% python3 -q
>>> import numpy as np
>>> import numpy.linalg as la
>>> np.set_printoptions(precision=1, suppress=True, linewidth=140, sign=" ")
>>> M = np.array([[-1.1, -0.7, 0.1, 0.7, -0.2, 0.1],
...     [0.9, -0.1, -0.5, -0.8, -0.2, -0.5],
...     [0.3, 0.4, -0.6, -1.4, 2.3, 0.6],
...     [2.1, -0.7, 0.2, -0.9, -0.8, -0.9],
...     [0.4, 0.5, 0.0, -0.6, -0.5, -1.4],
...     [0.3, 0.6, -0.7, 1.4, -0.4, -0.3],
...     [-1.2, -2.0, 0.6, -2.6, -0.6, 0.8],
...     [1.9, -1.2, -1.4, 0.2, -0.9, 0.5],
...     [-2.0, -10.0, 4.0, -18.0, -6.0, 6.0],
...     [1.7, -0.6, -2.8, -0.2, 0.7, -1.6]])
>>> proj = M @ la.solve(M.T @ M, M.T)
>>> np.round(la.eigvalsh(proj), 1) + 0
array([ 0.,  0.,  0.,  0.,  1.,  1.,  1.,  1.,  1.,  1.])
>>> round(float(np.trace(proj)), 1)
6.0
>>> out = np.c_[M[:, :2] @ np.array([[-3, -1], [0, 1]]), np.array([7, 8, 7, 6, -1, -2, 0, 7, -3, 8])]
>>> out
array([[ 3.3,  0.4,  7. ],
       [-2.7, -1. ,  8. ],
       [-0.9,  0.1,  7. ],
       [-6.3, -2.8,  6. ],
       [-1.2,  0.1, -1. ],
       [-0.9,  0.3, -2. ],
       [ 3.6, -0.8,  0. ],
       [-5.7, -3.1,  7. ],
       [ 6. , -8. , -3. ],
       [-5.1, -2.3,  8. ]])
>>> la.matrix_rank(out)
np.int64(3)
>>> out = np.array([[-2, 1, 1],
...     [2, -2, 0],
...     [0, -1, -2],
...     [-1, 2, 1],
...     [1, -1, 2],
...     [1, 0, 1]])
>>> np.round(np.einsum("ik,kj->ji", M, out), 1) + 0
array([[  0. ,  -1.9,   4.5,  -6.4,  -1.1,  -1.5,   1.2,  -6.8,   2. ,  -5.3],
       [  1.8,   0.2,  -5. ,   2.3,  -1.3,   3. ,  -2.4,   7. , -16. ,   4.6],
       [ -0.9,   0.2,   5.3,  -1.7,  -2.6,   2. ,  -5.4,   3.6, -34. ,   6.9]])
>>> np.einsum("ij,ij->i", M, M)
array([   2.2,    2. ,    8.2,    7.2,    3. ,    3.1,   13.6,    8.1,  516. ,   14.2])
>>> np.einsum("ij->j", M)
array([  3.3, -13.8,  -1.1, -22.2,  -6.6,   3.3])
>>> out = np.array([[1, 0], [2, 1]])
>>> cent = np.array([[0, -1, 2, 0, 2],
...     [3, 2, -3, -3, -1],
...     [-3, 2, 1, 1, -3],
...     [-2, 0, 0, -3, -2],
...     [0, 3, -1, 1, -3]])
>>> m1 = np.block([[out, np.array([[6, -7, -4, 5, -9], [-7, -8, 6, -5, 9]])], [np.zeros((5, 2)), cent]])
>>> m1
array([[ 1.,  0.,  6., -7., -4.,  5., -9.],
       [ 2.,  1., -7., -8.,  6., -5.,  9.],
       [ 0.,  0.,  0., -1.,  2.,  0.,  2.],
       [ 0.,  0.,  3.,  2., -3., -3., -1.],
       [ 0.,  0., -3.,  2.,  1.,  1., -3.],
       [ 0.,  0., -2.,  0.,  0., -3., -2.],
       [ 0.,  0.,  0.,  3., -1.,  1., -3.]])
>>> def softmax(z):
...     e = np.exp(z - z.max(axis=-1, keepdims=True))
...     return e / e.sum(axis=-1, keepdims=True)
... 
>>> softmax(m1).sum(axis=1)
array([ 1.,  1.,  1.,  1.,  1.,  1.,  1.])
>>> np.round(softmax(m1[1] + 3), 1) + 0
array([ 0.,  0.,  0.,  0.,  0.,  0.,  1.])
>>> scores = m1 @ m1.T / np.sqrt(7)
>>> softmax(scores)[1] @ m1
array([ 2.,  1., -7., -8.,  6., -5.,  9.])
>>> np.round(softmax(scores + np.triu(np.full(scores.shape, -np.inf), 1)), 1) + 0
array([[ 1. ,  0. ,  0. ,  0. ,  0. ,  0. ,  0. ],
       [ 0. ,  1. ,  0. ,  0. ,  0. ,  0. ,  0. ],
       [ 0. ,  1. ,  0. ,  0. ,  0. ,  0. ,  0. ],
       [ 0. ,  0. ,  0. ,  1. ,  0. ,  0. ,  0. ],
       [ 0. ,  0. ,  0. ,  0. ,  1. ,  0. ,  0. ],
       [ 0. ,  0.1,  0. ,  0. ,  0. ,  0.9,  0. ],
       [ 0.1,  0. ,  0. ,  0. ,  0.1,  0. ,  0.8]])
>>> np.round(la.norm(m1, 2) / la.norm(m1), 1)
np.float64(0.8)
>>> [round(float(x), 1) for x in la.svd(m1, compute_uv=False)[:3]]
[19.3, 11.4, 6.1]
>>> la.matrix_rank(m1, rtol=0.1)
np.int64(4)
>>> np.argsort(-la.norm(m1, axis=0).round(6), kind="stable")[:3]
array([ 6,  3,  2])
>>> rng = np.random.default_rng(157632)
>>> out = m1 + rng.integers(-2, 3, (7, 6)) @ rng.integers(-2, 3, (6, 7))
>>> out
array([[  0.,   1.,   9., -19.,   6.,   8., -14.],
       [  9.,   6.,  -7., -12.,   8.,  -4.,  13.],
       [  2.,   1.,   4.,  -9.,   6.,   3.,   0.],
       [ -3.,   0.,  -1.,   8.,  -8.,  -6.,   1.],
       [  1.,  -4.,  -2.,   6.,   1.,   2.,  -6.],
       [ -2.,   2.,  -8.,   6.,  -1.,  -6.,   0.],
       [ -7.,  -2.,  -2.,   5.,  -2.,   1.,  -9.]])
>>> np.round(la.svd(out - m1, compute_uv=False), 1) + 0
array([ 23.9,  13.8,   8. ,   4.4,   2.3,   0.5,   0. ])
>>> out - m1
array([[ -1.,   1.,   3., -12.,  10.,   3.,  -5.],
       [  7.,   5.,   0.,  -4.,   2.,   1.,   4.],
       [  2.,   1.,   4.,  -8.,   4.,   3.,  -2.],
       [ -3.,   0.,  -4.,   6.,  -5.,  -3.,   2.],
       [  1.,  -4.,   1.,   4.,   0.,   1.,  -3.],
       [ -2.,   2.,  -6.,   6.,  -1.,  -3.,   2.],
       [ -7.,  -2.,  -2.,   2.,  -1.,   0.,  -6.]])
